% ipython --no-banner

In [1]: import numpy as np

In [2]: np.set_printoptions(precision=2, suppress=True, linewidth=200, floatmode="fixed")

In [3]: J = np.maximum(np.array([[-1, 1, -4],
   ...:     [-3, -5, -3],
   ...:     [-2, 2, 2],
   ...:     [0, -4, 2],
   ...:     [0, 3, 2],
   ...:     [-2, 0, -3],
   ...:     [-3, -5, -1],
   ...:     [2, -1, 4],
   ...:     [5, -5, -2],
   ...:     [5, 5, -5],
   ...:     [5, -1, 5],
   ...:     [3, -2, 4]]) @ np.array([[-1, -2, -2, 1, 0], [2, 0, -2, 2, 1], [-1, 2, 1, -1, 0]]) + np.array([-1, 1, -1, -1, -1]), 0)

In [4]: print(J)
[[ 6  0  0  4  0]
 [ 0  1 12  0  0]
 [ 3  9  1  0  1]
 [ 0  5  9  0  0]
 [ 3  5  0  3  2]
 [ 4  0  0  0  0]
 [ 0  5 14  0  0]
 [ 0  5  1  0  0]
 [ 0  0  0  0  0]
 [ 9  0  0 19  4]
 [ 0  1  0  0  0]
 [ 0  3  1  0  0]]

In [5]: Xc = J - J.mean(axis=0)

In [6]: V = np.linalg.svd(Xc)[2][:4]

In [7]: Y = Xc - Xc @ V.T @ V

In [8]: print(round(float(np.linalg.norm(Y) / np.linalg.norm(Xc)), 2))
0.04

In [9]: print(np.linalg.norm(Y, axis=1).round(6).argmax())
4

In [10]: print(np.round(np.cov(Xc @ V.T, rowvar=False), 2) + 0)
[[45.25  0.00  0.00  0.00]
 [ 0.00 21.87  0.00  0.00]
 [ 0.00  0.00  7.60  0.00]
 [ 0.00  0.00  0.00  1.94]]

In [11]: print(Y.std(axis=0))
[0.01 0.05 0.01 0.08 0.35]

In [12]: print(np.diag(V.T @ V))
[1.00 0.98 1.00 0.95 0.07]

In [13]: print(J.sum(axis=0))
[25 34 38 26  7]

In [14]: print(np.linalg.svd(J, compute_uv=False))
[23.06 22.04 11.30  5.20  1.29]

In [15]: print(J.sum(axis=1))
[10 13 14 14 13  4 19  6  0 32  1  4]

In [16]: print(J.shape)
(12, 5)

In [17]: print(np.unravel_index(np.abs(J).argmax(), J.shape))
(np.int64(9), np.int64(3))

In [18]: print(J - J[0])
[[ 0  0  0  0  0]
 [-6  1 12 -4  0]
 [-3  9  1 -4  1]
 [-6  5  9 -4  0]
 [-3  5  0 -1  2]
 [-2  0  0 -4  0]
 [-6  5 14 -4  0]
 [-6  5  1 -4  0]
 [-6  0  0 -4  0]
 [ 3  0  0 15  4]
 [-6  1  0 -4  0]
 [-6  3  1 -4  0]]

In [19]: rng = np.random.default_rng(2021)

In [20]: Y = J + rng.integers(-2, 3, (12, 4)) @ rng.integers(-2, 3, (4, 5))

In [21]: print(Y)
[[ 6 -1 -3  7  0]
 [-1  1 13 -2 -3]
 [ 3  8  6 -5 -3]
 [ 1  4 10  0  3]
 [ 6  2  2  4  9]
 [ 6  0 -1  3  3]
 [-2 11 10  2  1]
 [ 2  3  7 -4 -1]
 [ 6 -6  8 -2  7]
 [ 7  1 -4 21  0]
 [-1 -2  4 -5 -4]
 [ 0  1  5 -4  0]]

In [22]: print(Y - J)
[[ 0 -1 -3  3  0]
 [-1  0  1 -2 -3]
 [ 0 -1  5 -5 -4]
 [ 1 -1  1  0  3]
 [ 3 -3  2  1  7]
 [ 2  0 -1  3  3]
 [-2  6 -4  2  1]
 [ 2 -2  6 -4 -1]
 [ 6 -6  8 -2  7]
 [-2  1 -4  2 -4]
 [-1 -3  4 -5 -4]
 [ 0 -2  4 -4  0]]

In [23]: print(np.abs(Y - J).sum(axis=1))
[ 7  7 15  6 16  9 15 15 29 13 17 10]

In [24]: print(np.linalg.matrix_rank(Y - J, tol=1e-8))
4

In [25]: gram = np.cov(Y, rowvar=False)

In [26]: print(np.polyfit(Y[:, 1], Y[:, 4], 1))
[-0.21  1.38]

In [27]: print(Y.std(axis=0))
[3.19 4.26 5.15 7.01 3.79]

In [28]: print(np.round(np.corrcoef(Y[:, 1], Y[:, 4])[0, 1], 2))
-0.23

In [29]: print(np.argsort(-Y.std(axis=0).round(6), kind="stable"))
[3 2 1 4 0]

In [30]: print(np.linalg.eigvalsh(gram)[::-1])
[78.14 24.63 15.40  8.95  2.00]

In [31]: Xc = J - J.mean(axis=0)

In [32]: Uu, sv, Vt = np.linalg.svd(Xc, full_matrices=False)

In [33]: print(np.abs(Vt[0]).argmax())
3

In [34]: print((np.sign(Uu[:, 0]) == np.sign(Uu[0, 0])).astype(int))
[1 0 0 0 1 1 0 0 0 1 0 0]

In [35]: print(np.round(sv ** 2 / (sv ** 2).sum(), 2) + 0)
[0.59 0.28 0.10 0.03 0.00]

In [36]: print(Vt[0] * np.sign(Vt[0, np.abs(Vt[0]).argmax()]))
[ 0.39 -0.18 -0.51  0.73  0.15]

In [37]: print(np.linalg.matrix_rank(Xc))
5

In [38]: print(np.abs(Uu[:, 0]).argmax())
9

In [39]: print(np.searchsorted(np.cumsum(sv ** 2) / (sv ** 2).sum(), 0.9) + 1)
3

In [40]: data = np.array([[8, 2, 9], [6, 6, 9], [5, 6, 2]])

In [41]: print(data)
[[8 2 9]
 [6 6 9]
 [5 6 2]]

In [42]: hat = np.triu(np.array([[1, 3, 0], [1, 2, 1], [0, 3, 1]]), 1) + np.eye(3)

In [43]: Y = hat @ data @ np.linalg.inv(hat)

In [44]: print(np.trace(Y), np.trace(data))
16.0 16

In [45]: print(round(float(np.linalg.det(Y)), 2))
-216.0
